In [1]: import numpy as np

In [2]: from numpy import linalg as LA

In [3]: np.set_printoptions(precision=4, suppress=True, linewidth=200, sign=" ")

In [4]: F = np.loadtxt("dump.csv", delimiter=",")

In [5]: F
Out[5]: 
array([[ 0.2105,  0.2632,  0.4211,  0.1053],
       [ 0.15  ,  0.35  ,  0.4   ,  0.1   ],
       [ 0.2963,  0.2593,  0.2222,  0.2222],
       [ 0.0476,  0.2857,  0.3333,  0.3333]])

In [6]: C2 = F.T @ F

In [7]: (F @ F.T).shape
Out[7]: (4, 4)

In [8]: LA.matrix_rank(C2)
Out[8]: np.int64(4)

In [9]: LA.eigvalsh(C2)[::-1]
Out[9]: array([ 1.0811,  0.0514,  0.0398,  0.0045])

In [10]: np.allclose(C2, C2.T)
Out[10]: True

In [11]: LA.svd(F, compute_uv=False) ** 2
Out[11]: array([ 1.0811,  0.0514,  0.0398,  0.0045])

In [12]: C2
Out[12]: 
array([[ 0.1569,  0.1983,  0.2304,  0.1189],
       [ 0.1983,  0.3406,  0.4037,  0.2156],
       [ 0.2304,  0.4037,  0.4978,  0.2448],
       [ 0.1189,  0.2156,  0.2448,  0.1816]])

In [13]: np.diag(C2)
Out[13]: array([ 0.1569,  0.3406,  0.4978,  0.1816])

In [14]: W1 = np.array([[-1, 1, 2, 0, 2],
    ...:     [2, 1, -2, -1, 1],
    ...:     [-1, 2, 0, -2, 2],
    ...:     [-2, -2, 0, -2, -1]])

In [15]: b = np.array([0, 1, 3, -2, 3])

In [16]: act = np.maximum(C2 @ W1 + b, 0)

In [17]: (act > 0).astype(int)
Out[17]: 
array([[ 0,  1,  1,  0,  1],
       [ 0,  1,  1,  0,  1],
       [ 0,  1,  1,  0,  1],
       [ 0,  1,  1,  0,  1]])

In [18]: LA.matrix_rank(act)
Out[18]: np.int64(3)

In [19]: (act > 0).mean(axis=0)
Out[19]: array([ 0.,  1.,  1.,  0.,  1.])

In [20]: act
Out[20]: 
array([[ 0.    ,  1.5782,  2.9171,  0.    ,  3.8539],
       [ 0.    ,  1.9151,  2.7154,  0.    ,  4.329 ],
       [ 0.    ,  2.1399,  2.6534,  0.    ,  4.6151],
       [ 0.    ,  1.4609,  2.8067,  0.    ,  3.7614]])

In [21]: W2 = np.array([[-1, 2, 2], [1, -1, -1], [-2, -2, -2], [-2, 1, -1], [2, -2, 2]])

In [22]: (act @ W2).round(6).argmax(axis=1)
Out[22]: array([ 0,  0,  0,  0])

In [23]: act @ W2
Out[23]: 
array([[  3.4518, -15.1202,   0.2955],
       [  5.1422, -16.004 ,   1.312 ],
       [  6.0634, -16.677 ,   1.7835],
       [  3.3703, -14.5969,   0.4485]])

In [24]: K = np.loadtxt("m.csv", delimiter=",")

In [25]: K
Out[25]: 
array([[ 0.,  1.,  0.,  0.,  0.,  0.],
       [-1., -2.,  0.,  0.,  0.,  0.],
       [ 0., -1.,  0.,  0.,  0.,  0.],
       [ 0.,  0.,  0.,  1.,  0.,  0.],
       [ 0.,  0., -1., -2.,  0.,  0.],
       [ 0.,  0.,  0., -1.,  0.,  0.],
       [ 0.,  0.,  0.,  0.,  0.,  1.],
       [ 0.,  0.,  0.,  0., -1., -2.],
       [ 0.,  0.,  0.,  0.,  0., -1.]])

In [26]: def softmax(z):
    ...:     e = np.exp(z - z.max(axis=-1, keepdims=True))
    ...:     return e / e.sum(axis=-1, keepdims=True)
    ...: 

In [27]: np.round(softmax(10 * K[1]), 4) + 0
Out[27]: array([ 0.  ,  0.  ,  0.25,  0.25,  0.25,  0.25])

In [28]: softmax(K).sum(axis=1)
Out[28]: array([ 1.,  1.,  1.,  1.,  1.,  1.,  1.,  1.,  1.])

In [29]: att = K @ K.T / np.sqrt(6)

In [30]: softmax(att).round(6).argmax(axis=1)
Out[30]: array([ 0,  1,  1,  3,  4,  4,  6,  7,  7])

In [31]: proj = K @ LA.solve(K.T @ K, K.T)

In [32]: np.allclose(proj @ proj, proj)
Out[32]: True

In [33]: proj @ K[:, 1]
Out[33]: array([ 1., -2., -1.,  0.,  0.,  0.,  0.,  0.,  0.])

In [34]: Y = np.c_[K[:, :2] @ np.array([[-3, -3], [-3, -1]]), np.array([3, 3, 3, 3, 3, 2, 0, 2, 1])]

In [35]: Y
Out[35]: 
array([[-3., -1.,  3.],
       [ 9.,  5.,  3.],
       [ 3.,  1.,  3.],
       [ 0.,  0.,  3.],
       [ 0.,  0.,  3.],
       [ 0.,  0.,  2.],
       [ 0.,  0.,  0.],
       [ 0.,  0.,  2.],
       [ 0.,  0.,  1.]])

In [36]: LA.lstsq(K, Y[:, 0])[0]
Out[36]: array([-3., -3.,  0.,  0.,  0.,  0.])

In [37]: LA.norm(LA.qr(K)[0].T @ Y, axis=0) ** 2 / ((Y ** 2).sum(axis=0) + 1e-12)
Out[37]: array([ 1.    ,  1.    ,  0.4259])

In [38]: LA.matrix_rank(np.c_[K, Y])
Out[38]: np.int64(7)

In [39]: x = np.array([-3, 1, 2])

In [40]: rhs = Y @ x

In [41]: np.round(LA.pinv(Y) @ Y, 4) + 0
Out[41]: 
array([[ 1.,  0.,  0.],
       [ 0.,  1.,  0.],
       [ 0.,  0.,  1.]])

In [42]: rhs
Out[42]: array([ 14., -16.,  -2.,   6.,   6.,   4.,   0.,   4.,   2.])

In [43]: rng = np.random.default_rng(666494)

In [44]: rhs = rhs + 0.1 * rng.normal(size=9)

In [45]: rhs
Out[45]: array([ 14.1713, -16.0261,  -1.9804,   6.0684,   5.9593,   3.9099,   0.1234,   4.0722,   1.9504])

In [46]: b, *_ = LA.lstsq(Y, rhs)

In [47]: [round(float(LA.norm(LA.solve(Y.T @ Y + lam * np.eye(3), Y.T @ rhs))), 2) for lam in (0, 1, 10, 100)]
Out[47]: [3.81, 3.08, 2.54, 1.13]

In [48]: Y = K / LA.norm(K, axis=1, keepdims=True)

In [49]: C2 = Y @ Y.T

In [50]: C2
Out[50]: 
array([[ 1.    , -0.8944, -1.    ,  0.    ,  0.    ,  0.    ,  0.    ,  0.    ,  0.    ],
       [-0.8944,  1.    ,  0.8944,  0.    ,  0.    ,  0.    ,  0.    ,  0.    ,  0.    ],
       [-1.    ,  0.8944,  1.    ,  0.    ,  0.    ,  0.    ,  0.    ,  0.    ,  0.    ],
       [ 0.    ,  0.    ,  0.    ,  1.    , -0.8944, -1.    ,  0.    ,  0.    ,  0.    ],
       [ 0.    ,  0.    ,  0.    , -0.8944,  1.    ,  0.8944,  0.    ,  0.    ,  0.    ],
       [ 0.    ,  0.    ,  0.    , -1.    ,  0.8944,  1.    ,  0.    ,  0.    ,  0.    ],
       [ 0.    ,  0.    ,  0.    ,  0.    ,  0.    ,  0.    ,  1.    , -0.8944, -1.    ],
       [ 0.    ,  0.    ,  0.    ,  0.    ,  0.    ,  0.    , -0.8944,  1.    ,  0.8944],
       [ 0.    ,  0.    ,  0.    ,  0.    ,  0.    ,  0.    , -1.    ,  0.8944,  1.    ]])

In [51]: (np.abs(C2) > 0.9).astype(int)
Out[51]: 
array([[ 1,  0,  1,  0,  0,  0,  0,  0,  0],
       [ 0,  1,  0,  0,  0,  0,  0,  0,  0],
       [ 1,  0,  1,  0,  0,  0,  0,  0,  0],
       [ 0,  0,  0,  1,  0,  1,  0,  0,  0],
       [ 0,  0,  0,  0,  1,  0,  0,  0,  0],
       [ 0,  0,  0,  1,  0,  1,  0,  0,  0],
       [ 0,  0,  0,  0,  0,  0,  1,  0,  1],
       [ 0,  0,  0,  0,  0,  0,  0,  1,  0],
       [ 0,  0,  0,  0,  0,  0,  1,  0,  1]])

In [52]: np.argwhere(np.triu(np.abs(C2) > 0.95, 1))
Out[52]: 
array([[ 0,  2],
       [ 3,  5],
       [ 6,  8]])

In [53]: (C2 - 2 * np.eye(9)).round(6).argmax(axis=1)
Out[53]: array([ 3,  2,  1,  0,  5,  4,  0,  8,  7])

In [54]: np.degrees(np.arccos(np.clip(C2[0, 8], -1, 1)))
Out[54]: np.float64(90.0)

In [55]: LA.norm(Y, axis=1)
Out[55]: array([ 1.,  1.,  1.,  1.,  1.,  1.,  1.,  1.,  1.])
